$ python3 -q
>>> import numpy as np
>>> np.set_printoptions(precision=4, suppress=True, linewidth=200, legacy="1.25")
>>> Y = np.array([[-1, 3, 3, -1, -1, -2, -2, -3, 0, 3, 1, 2, 3],
...     [0, 0, 2, -1, 2, 0, -2, 0, -3, -2, -1, 1, 3],
...     [3, -2, 2, -3, 2, -2, 1, 1, -3, -2, -1, -1, -3],
...     [-1, -3, -3, 0, 3, 2, -3, -2, 2, 3, -2, -3, 1],
...     [-3, -2, 2, -3, 1, -2, 1, 2, 2, 2, 3, 1, -2],
...     [3, -1, -3, 2, -3, -3, -2, -3, -3, 0, 3, -1, -1],
...     [0, 2, 1, -3, 2, -3, 1, 0, 2, -2, -2, 1, 1],
...     [3, -1, -3, -2, -1, -3, 1, 0, 0, 1, -1, -1, 2],
...     [-2, 2, 3, 1, 1, -2, 0, -1, 1, -3, 1, -3, -3],
...     [3, 3, -1, -1, -3, 0, 3, 1, 3, 1, -2, 2, 1],
...     [3, 1, 3, 2, -1, 1, 0, -3, -1, 3, 0, -3, 2],
...     [-3, 0, -2, 2, -1, -3, 1, -2, 1, 1, 0, 1, 3],
...     [1, 3, 1, -3, -3, -2, -3, 2, -1, 2, 1, 3, 2]])
>>> F = Y - Y.T
>>> F
array([[ 0,  3,  0,  0,  2, -5, -2, -6,  2,  0, -2,  5,  2],
       [-3,  0,  4,  2,  4,  1, -4,  1, -5, -5, -2,  1,  0],
       [ 0, -4,  0,  0,  0,  1,  0,  4, -6, -1, -4,  1, -4],
       [ 0, -2,  0,  0,  6,  0,  0,  0,  1,  4, -4, -5,  4],
       [-2, -4,  0, -6,  0,  1, -1,  3,  1,  5,  4,  2,  1],
       [ 5, -1, -1,  0, -1,  0,  1,  0, -1,  0,  2,  2,  1],
       [ 2,  4,  0,  0,  1, -1,  0, -1,  2, -5, -2,  0,  4],
       [ 6, -1, -4,  0, -3,  0,  1,  0,  1,  0,  2,  1,  0],
       [-2,  5,  6, -1, -1,  1, -2, -1,  0, -6,  2, -4, -2],
       [ 0,  5,  1, -4, -5,  0,  5,  0,  6,  0, -5,  1, -1],
       [ 2,  2,  4,  4, -4, -2,  2, -2, -2,  5,  0, -3,  1],
       [-5, -1, -1,  5, -2, -2,  0, -1,  4, -1,  3,  0,  0],
       [-2,  0,  4, -4, -1, -1, -4,  0,  2,  1, -1,  0,  0]])
>>> np.linalg.lstsq(F[:-1].T, F[-1])[2]
12
>>> np.allclose(F[:-1].T @ np.linalg.lstsq(F[:-1].T, F[-1])[0], F[-1])
True
>>> np.round(np.trace(np.linalg.pinv(F) @ F), 4)
12.0
>>> Uu, sig, vt = np.linalg.svd(F)
>>> V = vt[:(sig > 1e-8).sum()]
>>> rng = np.random.default_rng(538)
>>> vec = F[11] + 5 * F[2] + rng.integers(2) * np.eye(13)[5]
>>> vec
array([ -5., -21.,  -1.,   5.,  -2.,   3.,   0.,  19., -26.,  -6., -17.,   5., -20.])
>>> np.linalg.matrix_rank(np.vstack([F, vec]))
12
>>> np.allclose(V.T @ V @ vec, vec)
True
>>> theta = np.radians(72)
>>> Rm = np.eye(13)
>>> Rm[7, 7] = Rm[11, 11] = np.cos(theta)
>>> Rm[7, 11], Rm[11, 7] = -np.sin(theta), np.sin(theta)
>>> Y = F @ Rm.T
>>> np.abs(Y - F).max(axis=0)
array([0.    , 0.    , 0.    , 0.    , 0.    , 0.    , 0.    , 4.7553, 0.    , 0.    , 0.    , 9.1613, 0.    ])
>>> np.allclose(np.linalg.norm(F, axis=1), np.linalg.norm(Y, axis=1))
True
>>> np.allclose(F @ F.T, Y @ Y.T)
True
>>> Uu, sig, vt = np.linalg.svd(F)
>>> np.argmax(sig[:-1] / (sig[1:] + 1e-6)) + 1
12
>>> Y = Uu[:, :12] @ np.diag(sig[:12]) @ vt[:12]
>>> np.round(np.abs(F - Y).max(), 4)
0.0
